$ ipython --no-banner

In [1]: import numpy as np

In [2]: np.set_printoptions(precision=2, suppress=True, linewidth=100)

In [3]: X = np.load("data.npy")

In [4]: X
Out[4]: 
array([[ 0.33,  0.26,  0.39],
       [ 0.26,  0.9 , -0.15],
       [ 0.39, -0.15,  0.77]])

In [5]: # rank 2

In [6]: w, V = np.linalg.eigh(X)

In [7]: x0 = np.array([1, 1, 0])

In [8]: np.linalg.eigvalsh(X[1:, 1:])
Out[8]: array([0.67, 1.  ])

In [9]: round(float(x0 @ X @ x0 / (x0 @ x0)), 2), round(float(w[0]), 2), round(w[-1], 2)
Out[9]: (0.88, 0.0, np.float64(1.0))

In [10]: np.round(x0 @ X @ x0, 2)
Out[10]: np.float64(1.76)

In [11]: def softmax(z):
    ...:     e = np.exp(z - z.max(axis=-1, keepdims=True))
    ...:     return e / e.sum(axis=-1, keepdims=True)
    ...: 

In [12]: softmax(10 * X[0])
Out[12]: array([0.31, 0.15, 0.54])

In [13]: print(softmax(X).sum(axis=1))
[1. 1. 1.]

In [14]: softmax(X[0] + 5)
Out[14]: array([0.33, 0.31, 0.35])

In [15]: print(softmax(X[0]))
[0.33 0.31 0.35]

In [16]: att = X @ X.T / np.sqrt(3)

In [17]: print(softmax(att + np.triu(np.full(att.shape, -np.inf), 1)))
[[1.   0.   0.  ]
 [0.41 0.59 0.  ]
 [0.34 0.25 0.42]]

In [18]: softmax(att)[0] @ X
Out[18]: array([0.33, 0.32, 0.35])

In [19]: softmax(att)
Out[19]: 
array([[0.33, 0.32, 0.35],
       [0.31, 0.45, 0.24],
       [0.34, 0.25, 0.42]])

In [20]: x0 = np.array([2, -1, -1])

In [21]: np.trace(X)
Out[21]: np.float64(2.0)

In [22]: X @ X @ x0
Out[22]: array([ 0.01, -0.22,  0.17])

In [23]: X @ x0
Out[23]: array([ 0.01, -0.22,  0.17])

In [24]: E = np.load("case10.npy")

In [25]: E
Out[25]: 
array([[ -4,  -7,  -9,   2],
       [-10,  -8, -16,  -6],
       [-10, -16, -16,  -6],
       [-16, -19, -18,   0],
       [-22, -19, -23,   6],
       [-13, -22, -14,  -2],
       [-17, -15,  -8,  -7],
       [-26,  -7,  -1, -16],
       [-17,   2,  -3, -14],
       [-20,  -4, -11, -11],
       [-21,   0,  -9, -19],
       [-30,  -8,  -4, -27],
       [-39, -15,   5, -36],
       [-32, -13,   7, -43],
       [-26,  -4,   6, -45]])

In [26]: proj = E @ np.linalg.solve(E.T @ E, E.T)

In [27]: np.round(proj @ E[:, 3], 2) + 0
Out[27]: array([  2.,  -6.,  -6.,   0.,   6.,  -2.,  -7., -16., -14., -11., -19., -27., -36., -43., -45.])

In [28]: np.linalg.matrix_rank(np.eye(15) - proj)
Out[28]: np.int64(11)

In [29]: np.diag(proj)
Out[29]: array([0.05, 0.26, 0.31, 0.2 , 0.39, 0.3 , 0.12, 0.25, 0.19, 0.2 , 0.33, 0.15, 0.42, 0.37, 0.46])

In [30]: Xs = (E - E.mean(axis=0)) / E.std(axis=0)

In [31]: np.argwhere(np.abs(Xs) > 2)
Out[31]: array([[12,  0]])

In [32]: c = np.linalg.lstsq(np.delete(Xs, 0, axis=1), Xs[:, 0])[0]

In [33]: print(np.abs(c).argmax())
2

In [34]: x0 = np.array([2, 0, 0, 2])

In [35]: rhs = E @ x0

In [36]: c, lr = np.zeros(4), 1 / np.linalg.norm(E, 2) ** 2

In [37]: for i in range(40):
    ...:     c -= lr * E.T @ (E @ c - rhs)
    ...:     if i % 10 == 0: print(i, round(np.linalg.norm(E @ c - rhs), 2))
    ...: 
0 33.48
10 7.8
20 5.82
30 4.47

In [38]: print(c)
[ 1.91  0.15 -0.05  2.04]

In [39]: gram = np.cov(E, rowvar=False)

In [40]: gram
Out[40]: 
array([[  87.17,   -1.93,  -57.41,  116.66],
       [  -1.93,   52.95,   25.93,  -37.62],
       [ -57.41,   25.93,   84.11, -133.96],
       [ 116.66,  -37.62, -133.96,  260.92]])

In [41]: K = np.loadtxt("sample4.csv", delimiter=",")

In [42]: K
Out[42]: 
array([[1., 0., 0.],
       [0., 1., 0.],
       [0., 0., 1.]])

In [43]: K @ np.ones(3)
Out[43]: array([1., 1., 1.])

In [44]: (K @ K)[0]
Out[44]: array([1., 0., 0.])

In [45]: print(np.allclose(K @ K.T, K.T @ K))
True

In [46]: q, R = np.linalg.qr(K)

In [47]: R
Out[47]: 
array([[1., 0., 0.],
       [0., 1., 0.],
       [0., 0., 1.]])

In [48]: left, s, Vh = np.linalg.svd(K, full_matrices=False)

In [49]: Vh @ Vh.T
Out[49]: 
array([[1., 0., 0.],
       [0., 1., 0.],
       [0., 0., 1.]])

In [50]: s
Out[50]: array([1., 1., 1.])

In [51]: left.shape, s.shape, Vh.shape
Out[51]: ((3, 3), (3,), (3, 3))

In [52]: s / s[0]
Out[52]: array([1., 1., 1.])

In [53]: np.allclose(left * s @ Vh, K)
Out[53]: True

In [54]: (s > 1e-8).sum()
Out[54]: np.int64(3)

In [55]: K @ np.ones(3)
Out[55]: array([1., 1., 1.])

In [56]: np.linalg.matrix_power(K, 100)
Out[56]: 
array([[1., 0., 0.],
       [0., 1., 0.],
       [0., 0., 1.]])

In [57]: np.linalg.matrix_power(K, 2)
Out[57]: 
array([[1., 0., 0.],
       [0., 1., 0.],
       [0., 0., 1.]])

In [58]: np.sort(np.abs(np.linalg.eigvals(K)))[::-1]
Out[58]: array([1., 1., 1.])

In [59]: pr = np.eye(3)[0]

In [60]: for _ in range(6):
    ...:     pr = pr @ K
    ...:     print(pr.round(2))
    ...: 
[1. 0. 0.]
[1. 0. 0.]
[1. 0. 0.]
[1. 0. 0.]
[1. 0. 0.]
[1. 0. 0.]

In [61]: B = np.array([[1, 1], [1, -1]])

In [62]: rng = np.random.default_rng(76)

In [63]: M = np.kron(B, np.kron(B, B))[rng.permutation(8)][:4]

In [64]: M
Out[64]: 
array([[ 1,  1,  1,  1, -1, -1, -1, -1],
       [ 1,  1, -1, -1,  1,  1, -1, -1],
       [ 1, -1, -1,  1, -1,  1,  1, -1],
       [ 1,  1, -1, -1, -1, -1,  1,  1]])

In [65]: B = M[0, 0] * M[1:] - np.outer(M[1:, 0], M[0])

In [66]: print(B)
[[ 0  0 -2 -2  2  2  0  0]
 [ 0 -2 -2  0  0  2  2  0]
 [ 0  0 -2 -2  0  0  2  2]]

In [67]: np.linalg.matrix_rank(B), np.linalg.matrix_rank(M)
Out[67]: (np.int64(3), np.int64(4))

In [68]: gram = M.T @ M

In [69]: np.allclose(gram, gram.T)
Out[69]: True

In [70]: print(np.round(np.linalg.eigvalsh(gram)[::-1], 2) + 0)
[8. 8. 8. 8. 0. 0. 0. 0.]

In [71]: np.diag(gram)
Out[71]: array([4, 4, 4, 4, 4, 4, 4, 4])

In [72]: print((M @ M.T).shape)
(4, 4)

In [73]: m1 = np.array([[1.3, 0.8, -0.7],
    ...:     [0.2, -0.5, 0.8],
    ...:     [0.2, -1.0, 2.2],
    ...:     [0.4, 1.8, -0.7],
    ...:     [1.9, 0.1, 0.3],
    ...:     [0.9, -0.8, -1.2],
    ...:     [0.1, -0.9, -0.4],
    ...:     [2.0, -0.4, -0.4],
    ...:     [-1.2, -2.6, 0.6],
    ...:     [0.2, 1.4, 0.5],
    ...:     [-1.6, -1.3, 0.3],
    ...:     [1.0, 0.9, -1.1],
    ...:     [1.4, -0.5, 0.7],
    ...:     [1.2, -0.1, 0.6],
    ...:     [-0.2, 2.0, -0.9],
    ...:     [1.3, 1.3, -0.1]])

In [74]: m1[:, 2] = 4 * m1[:, 1] + 0.3 * rng.normal(size=16)

In [75]: m1
Out[75]: 
array([[  1.3 ,   0.8 ,   3.52],
       [  0.2 ,  -0.5 ,  -2.47],
       [  0.2 ,  -1.  ,  -3.81],
       [  0.4 ,   1.8 ,   7.63],
       [  1.9 ,   0.1 ,   0.82],
       [  0.9 ,  -0.8 ,  -3.67],
       [  0.1 ,  -0.9 ,  -3.87],
       [  2.  ,  -0.4 ,  -1.46],
       [ -1.2 ,  -2.6 , -10.3 ],
       [  0.2 ,   1.4 ,   5.37],
       [ -1.6 ,  -1.3 ,  -4.83],
       [  1.  ,   0.9 ,   3.59],
       [  1.4 ,  -0.5 ,  -2.04],
       [  1.2 ,  -0.1 ,  -0.53],
       [ -0.2 ,   2.  ,   8.44],
       [  1.3 ,   1.3 ,   4.84]])

In [76]: gram = m1.T @ m1

In [77]: np.allclose(gram, gram.T)
Out[77]: True

In [78]: print(np.linalg.matrix_rank(gram))
3

In [79]: print(gram)
[[ 20.53   6.89  27.17]
 [  6.89  23.92  96.75]
 [ 27.17  96.75 392.81]]

In [80]: A = np.load("w.npy")

In [81]: A
Out[81]: 
array([[0.32, 0.16, 0.32, 0.16, 0.05],
       [0.32, 0.23, 0.18, 0.14, 0.14],
       [0.17, 0.44, 0.39, 0.  , 0.  ],
       [0.12, 0.31, 0.04, 0.19, 0.35],
       [0.21, 0.12, 0.24, 0.18, 0.26]])

In [82]: blk = np.stack([A, -3 * A, A[::-1]])

In [83]: np.round(np.linalg.det(blk), 2) + 0
Out[83]: array([ 0.  , -0.15,  0.  ])

In [84]: (blk @ A.T).shape
Out[84]: (3, 5, 5)

In [85]: np.einsum("bij,cij->bc", blk, blk)
Out[85]: 
array([[ 1.33, -3.99,  1.15],
       [-3.99, 11.98, -3.45],
       [ 1.15, -3.45,  1.33]])

In [86]: B = np.c_[m1[:, :1] @ np.array([[-4]]), np.array([-1, 5, 5, -3, 5, -1, 3, 5, 0, 3, 2, 4, 3, -5, 4, -3])]

In [87]: B
Out[87]: 
array([[-5.2, -1. ],
       [-0.8,  5. ],
       [-0.8,  5. ],
       [-1.6, -3. ],
       [-7.6,  5. ],
       [-3.6, -1. ],
       [-0.4,  3. ],
       [-8. ,  5. ],
       [ 4.8,  0. ],
       [-0.8,  3. ],
       [ 6.4,  2. ],
       [-4. ,  4. ],
       [-5.6,  3. ],
       [-4.8, -5. ],
       [ 0.8,  4. ],
       [-5.2, -3. ]])

In [88]: np.linalg.norm(np.linalg.qr(m1)[0].T @ B, axis=0) ** 2 / ((B ** 2).sum(axis=0) + 1e-12)
Out[88]: array([1.  , 0.13])

In [89]: np.linalg.matrix_rank(B)
Out[89]: np.int64(2)

In [90]: proj = np.triu(np.array([[-6, 2, 6, -2, -6],
    ...:     [7, 3, 3, -5, 0],
    ...:     [3, -7, -9, -4, -7],
    ...:     [5, 4, -6, 4, -9],
    ...:     [-4, 5, -9, 7, -9]]), 1) + np.eye(5)

In [91]: B = proj @ A @ np.linalg.inv(proj)

In [92]: np.linalg.matrix_rank(B)
Out[92]: np.int64(5)

In [93]: A @ A
Out[93]: 
array([[0.23, 0.28, 0.27, 0.11, 0.11],
       [0.25, 0.24, 0.25, 0.13, 0.13],
       [0.26, 0.3 , 0.28, 0.09, 0.07],
       [0.23, 0.21, 0.2 , 0.16, 0.21],
       [0.22, 0.25, 0.25, 0.13, 0.16]])

In [94]: round(float(np.trace(A)), 2)
Out[94]: 1.39

In [95]: np.linalg.matrix_power(A, 3)
Out[95]: 
array([[0.24, 0.27, 0.26, 0.12, 0.12],
       [0.24, 0.26, 0.25, 0.12, 0.13],
       [0.25, 0.27, 0.27, 0.11, 0.1 ],
       [0.23, 0.24, 0.24, 0.13, 0.15],
       [0.24, 0.26, 0.25, 0.12, 0.13]])

In [96]: (A + A.T) / 2
Out[96]: 
array([[0.32, 0.24, 0.24, 0.14, 0.13],
       [0.24, 0.23, 0.31, 0.22, 0.13],
       [0.24, 0.31, 0.39, 0.02, 0.12],
       [0.14, 0.22, 0.02, 0.19, 0.26],
       [0.13, 0.13, 0.12, 0.26, 0.26]])

In [97]: np.allclose(A, A.T)
Out[97]: False

In [98]: q, _ = np.linalg.qr(np.array([[-0.6, 0.5], [0.0, 0.6]]))

In [99]: feats = -3 * q

In [100]: feats
Out[100]: 
array([[-3., -0.],
       [ 0., -3.]])

In [101]: w, V = np.linalg.eig(feats)

In [102]: np.sort(np.linalg.eigvals(feats @ feats))
Out[102]: array([9., 9.])

In [103]: feats @ V[:, 0] - w[0] * V[:, 0]
Out[103]: array([0., 0.])

In [104]: w
Out[104]: array([-3., -3.])

In [105]: W0 = np.load("block18.npy")

In [106]: print(W0)
[[-1.45 -0.63  0.05]
 [-3.47 -1.56 -0.03]
 [ 3.67  1.63  0.36]
 [-0.66 -0.02  0.53]
 [-3.78 -1.8  -0.34]
 [-1.88 -0.47 -0.12]
 [-0.43 -0.11  0.35]
 [-1.93 -1.16 -0.19]
 [-0.15 -0.4   0.37]
 [-1.35 -0.38  0.05]
 [ 0.1  -0.11 -0.19]
 [ 1.1   0.64  0.2 ]
 [-3.89 -2.35 -0.32]
 [-1.73 -1.12 -0.24]
 [-1.04 -0.53 -0.11]
 [-0.86 -0.58  0.  ]
 [-1.19 -0.34  0.16]
 [ 1.33  0.92 -0.01]
 [-1.27 -0.7  -0.47]
 [ 0.86  0.1   0.18]
 [-1.38 -0.56  0.21]
 [ 0.59  0.76  0.53]
 [ 0.18  0.26 -0.07]
 [ 1.04  0.96  0.33]
 [ 1.23  0.14 -0.26]
 [-1.56 -1.02  0.47]]

In [107]: gram = np.cov(W0, rowvar=False)

In [108]: W0.std(axis=0)
Out[108]: array([1.68, 0.88, 0.28])

In [109]: np.median(W0, axis=0)
Out[109]: array([-0.95, -0.39,  0.03])

In [110]: proj = W0 @ np.linalg.solve(W0.T @ W0, W0.T)

In [111]: proj @ W0[:, 1]
Out[111]: 
array([-0.63, -1.56,  1.63, -0.02, -1.8 , -0.47, -0.11, -1.16, -0.4 , -0.38, -0.11,  0.64, -2.35,
       -1.12, -0.53, -0.58, -0.34,  0.92, -0.7 ,  0.1 , -0.56,  0.76,  0.26,  0.96,  0.14, -1.02])

In [112]: gram = np.cov(m1, rowvar=False)

In [113]: np.corrcoef(m1.T)
Out[113]: 
array([[1.  , 0.35, 0.34],
       [0.35, 1.  , 1.  ],
       [0.34, 1.  , 1.  ]])

In [114]: np.linalg.eigvalsh(gram)[::-1]
Out[114]: array([27.89,  0.9 ,  0.01])

In [115]: Xs = (m1 - m1.mean(axis=0)) / m1.std(axis=0)

In [116]: np.argwhere(np.abs(Xs) > 2)
Out[116]: 
array([[ 8,  1],
       [ 8,  2],
       [10,  0]])

In [117]: c = np.linalg.lstsq(np.delete(Xs, 1, axis=1), Xs[:, 1])[0]

In [118]: np.abs(c).argmax()
Out[118]: np.int64(1)

In [119]: c
Out[119]: array([0.02, 0.99])
